$ ipython --no-banner

In [1]: import numpy as np

In [2]: from numpy import linalg as LA

In [3]: np.set_printoptions(suppress=True, linewidth=200)

In [4]: W0 = np.load("mat.npy")

In [5]: W0
Out[5]: 
array([[ 1.36,  0.89, -4.08],
       [ 1.27,  0.49, -2.99],
       [-0.68, -0.31,  2.02],
       [-1.51, -0.81,  4.06],
       [-0.34, -0.09,  1.06],
       [ 2.09,  0.89, -5.08],
       [ 0.75,  0.42, -1.89],
       [-0.91, -0.25,  2.11],
       [ 0.42,  0.01, -1.05],
       [ 1.28,  0.53, -3.08],
       [-0.76, -0.29,  1.92],
       [-1.51, -0.66,  4.04],
       [-0.31, -0.04,  0.98],
       [-0.74, -0.41,  2.03],
       [-2.  , -0.98,  5.09],
       [ 0.99,  0.57, -3.04],
       [ 1.89,  1.08, -4.91],
       [-2.  , -0.79,  4.83],
       [-2.03, -0.78,  5.05],
       [-0.97, -0.52,  1.94],
       [-1.82, -0.75,  4.03],
       [-2.13, -0.85,  4.95],
       [ 1.59,  0.87, -3.93],
       [-0.47, -0.16,  1.01],
       [ 0.07, -0.01, -0.13],
       [-0.84, -0.45,  1.93],
       [ 2.03,  0.93, -5.14],
       [-0.33, -0.16,  1.09],
       [ 0.11, -0.01,  0.01],
       [-2.02, -1.12,  5.05],
       [ 1.84,  0.91, -5.04],
       [ 2.01,  0.97, -4.91],
       [ 0.5 ,  0.13, -1.07],
       [ 1.27,  0.46, -3.06],
       [ 0.74,  0.34, -1.99],
       [ 1.26,  0.58, -3.09]])

In [6]: O, R = LA.qr(W0)

In [7]: np.round(np.abs(np.diag(R)), 2)
Out[7]: array([8.13, 0.65, 1.36])

In [8]: np.round(O.T @ O, 2) + 0
Out[8]: 
array([[1., 0., 0.],
       [0., 1., 0.],
       [0., 0., 1.]])

In [9]: Xc = (W0 - W0.mean(axis=0)) / W0.std(axis=0)

In [10]: np.argwhere(np.abs(Xc) > 2)
Out[10]: array([], shape=(0, 2), dtype=int64)

In [11]: np.round(Xc.std(axis=0), 2)
Out[11]: array([1., 1., 1.])

In [12]: c = LA.lstsq(np.delete(Xc, 2, axis=1), Xc[:, 2])[0]

In [13]: np.abs(c).argmax()
Out[13]: np.int64(0)

In [14]: np.round(1 - np.var(Xc[:, 2] - np.delete(Xc, 2, axis=1) @ c), 2)
Out[14]: np.float64(1.0)

In [15]: dist = LA.norm(W0[:, None] - W0[None], axis=-1)

In [16]: dist[12].round(6).argsort(kind="stable")[:4]
Out[16]: array([12,  4, 27, 23])

In [17]: Y = np.array([[2, 0, 2, 2, 3, 3, 1, 3, 1, 0],
    ...:     [0, 0, 0, 2, 2, 1, 2, 0, 2, 3],
    ...:     [0, 2, 1, 0, 1, 0, 1, 2, 3, 3],
    ...:     [2, 0, 2, 2, 1, 1, 3, 3, 1, 1],
    ...:     [0, 1, 0, 1, 0, 0, 1, 3, 2, 2],
    ...:     [2, 1, 2, 1, 1, 2, 0, 3, 0, 2],
    ...:     [1, 2, 1, 1, 0, 2, 1, 1, 0, 1],
    ...:     [0, 3, 1, 2, 1, 3, 1, 1, 0, 0],
    ...:     [3, 2, 1, 3, 3, 3, 0, 2, 3, 3],
    ...:     [3, 2, 0, 2, 2, 2, 1, 3, 0, 1]])

In [18]: data = Y - Y.T

In [19]: data
Out[19]: 
array([[ 0,  0,  2,  0,  3,  1,  0,  3, -2, -3],
       [ 0,  0, -2,  2,  1,  0,  0, -3,  0,  1],
       [-2,  2,  0, -2,  1, -2,  0,  1,  2,  3],
       [ 0, -2,  2,  0,  0,  0,  2,  1, -2, -1],
       [-3, -1, -1,  0,  0, -1,  1,  2, -1,  0],
       [-1,  0,  2,  0,  1,  0, -2,  0, -3,  0],
       [ 0,  0,  0, -2, -1,  2,  0,  0,  0,  0],
       [-3,  3, -1, -1, -2,  0,  0,  0, -2, -3],
       [ 2,  0, -2,  2,  1,  3,  0,  2,  0,  3],
       [ 3, -1, -3,  1,  0,  0,  0,  3, -3,  0]])

In [20]: # antisymmetric, zero diagonal

In [21]: rng = np.random.default_rng(699133)

In [22]: Y = data + rng.integers(-2, 3, (10, 8)) @ rng.integers(-2, 3, (8, 10))

In [23]: Y
Out[23]: 
array([[ -2,   3,   4,  -4,   6,   8,  -2,  11,   0, -10],
       [ -9,   0,   6,  -5,   2,  -4,   5,  -6,   0,   8],
       [-13,   0,   5,  -4,   3,   1,   5,  -7,   1,   6],
       [  1,   4,   5,  -2,  -2,   4,  -3,   6,  10,  -8],
       [  5,   5,  -1,   8,  -9,   6,  -4,  -9,   5,   1],
       [ -3,   0,   1,   5,   4,   9,   1,  -8,  -2,  -4],
       [ -2,   1,  12,  -8,  -1,   6,   2,   5,   1,   4],
       [ -3,   0, -11,   4,  -4,  -2,  -5,  -5, -16,  -4],
       [  3,   4,  -3,   0,  -6,  11,   0,   1,   3,  11],
       [ 10, -12,   4,  12,   1,  -7,   0,  -1,  -7,  -1]])

In [24]: np.abs(Y - data).sum(axis=1)
Out[24]: array([40, 44, 42, 47, 61, 36, 37, 47, 35, 53])

In [25]: LA.matrix_rank(Y - data, tol=1e-8)
Out[25]: np.int64(8)
